$ python3 -q
>>> import numpy as np
>>> np.set_printoptions(precision=2, suppress=True, linewidth=120, sign=" ")
>>> tidy = lambda a: np.round(a, 2) + 0
>>> W0 = np.load("layer4.npy")
>>> tidy(W0)
array([[-0.19, -1.07,  0.95, -1.15, -0.3 , -0.07, -0.47, -0.51],
       [ 1.41, -0.12, -0.7 , -0.09, -0.81,  0.57, -0.54, -0.47],
       [-0.85,  0.07, -0.07,  0.35, -0.48,  0.67, -1.4 ,  0.72],
       [-0.19, -0.01,  0.27, -0.32, -0.17,  1.64,  1.  ,  0.26],
       [-0.47,  1.31, -0.36, -1.17, -0.66, -0.28,  0.05, -0.24],
       [ 0.94,  0.35,  0.75, -0.46,  0.01, -0.28, -0.09,  1.46],
       [ 0.19,  0.24, -0.4 , -0.7 ,  1.6 ,  0.53, -0.63, -0.14],
       [ 0.28,  0.97,  1.29,  0.6 ,  0.09,  0.3 , -0.35, -0.85]])
>>> f, r1 = W0[3], W0[6]
>>> tidy(f @ r1)
np.float64(0.0)
>>> p = (f @ r1) / (f @ f) * f
>>> tidy(r1 - p)
array([ 0.19,  0.24, -0.4 , -0.7 ,  1.6 ,  0.53, -0.63, -0.14])
>>> tidy(np.linalg.norm(f + r1) ** 2 + np.linalg.norm(f - r1) ** 2)
np.float64(16.0)
>>> tidy(np.abs(np.linalg.eigvals(W0)).max())
np.float64(2.0)
>>> tidy(np.sort(np.abs(np.linalg.eigvals(W0))))
array([ 2.,  2.,  2.,  2.,  2.,  2.,  2.,  2.])
>>> assert W0 == W0.T
Traceback (most recent call last):
  File "<python-input-12>", line 1, in <module>
    assert W0 == W0.T
           ^^^^^^^^^^
ValueError: The truth value of an array with more than one element is ambiguous. Use a.any() or a.all()
